In [1]: import numpy as np

In [2]: np.set_printoptions(suppress=True, linewidth=160)

In [3]: q, _ = np.linalg.qr(np.array([[0.3, 0.5],
   ...:     [0.0, 1.2],
   ...:     [-0.8, -2.0],
   ...:     [1.2, 0.8],
   ...:     [-0.6, 0.1],
   ...:     [-1.6, -0.7]]))

In [4]: J = q @ q.T

In [5]: print(J.round(3))
[[ 0.037  0.083 -0.144  0.065  0.002 -0.061]
 [ 0.083  0.357 -0.418 -0.026  0.162  0.144]
 [-0.144 -0.418  0.616 -0.158 -0.095  0.082]
 [ 0.065 -0.026 -0.158  0.285 -0.153 -0.388]
 [ 0.002  0.162 -0.095 -0.153  0.144  0.254]
 [-0.061  0.144  0.082 -0.388  0.254  0.561]]

In [6]: x0 = np.array([0, 1, 1, 1, 2, 1])

In [7]: print(round((x0 - J @ x0) @ (J @ x0), 3))
0.0

In [8]: print(np.round(J @ x0, 3))
[-0.054  0.38  -0.068 -0.594  0.455  0.908]

In [9]: print(np.trace(J))
2.0

In [10]: print(np.round(np.eye(6) - J, 3))
[[ 0.963 -0.083  0.144 -0.065 -0.002  0.061]
 [-0.083  0.643  0.418  0.026 -0.162 -0.144]
 [ 0.144  0.418  0.384  0.158  0.095 -0.082]
 [-0.065  0.026  0.158  0.715  0.153  0.388]
 [-0.002 -0.162  0.095  0.153  0.856 -0.254]
 [ 0.061 -0.144 -0.082  0.388 -0.254  0.439]]

In [11]: print(np.round(J @ J @ x0, 3))
[-0.054  0.38  -0.068 -0.594  0.455  0.908]

In [12]: ev, evecs = np.linalg.eigh(J)

In [13]: print(ev.round(3) + 0)
[0. 0. 0. 0. 1. 1.]

In [14]: print(np.round(np.linalg.eigvalsh(J @ J), 3) + 0)
[0. 0. 0. 0. 1. 1.]

In [15]: print(np.round(evecs @ np.diag(ev) @ evecs.T, 3))
[[ 0.037  0.083 -0.144  0.065  0.002 -0.061]
 [ 0.083  0.357 -0.418 -0.026  0.162  0.144]
 [-0.144 -0.418  0.616 -0.158 -0.095  0.082]
 [ 0.065 -0.026 -0.158  0.285 -0.153 -0.388]
 [ 0.002  0.162 -0.095 -0.153  0.144  0.254]
 [-0.061  0.144  0.082 -0.388  0.254  0.561]]

In [16]: print((ev > 1e-8).sum(), (ev < -1e-8).sum())
2 0
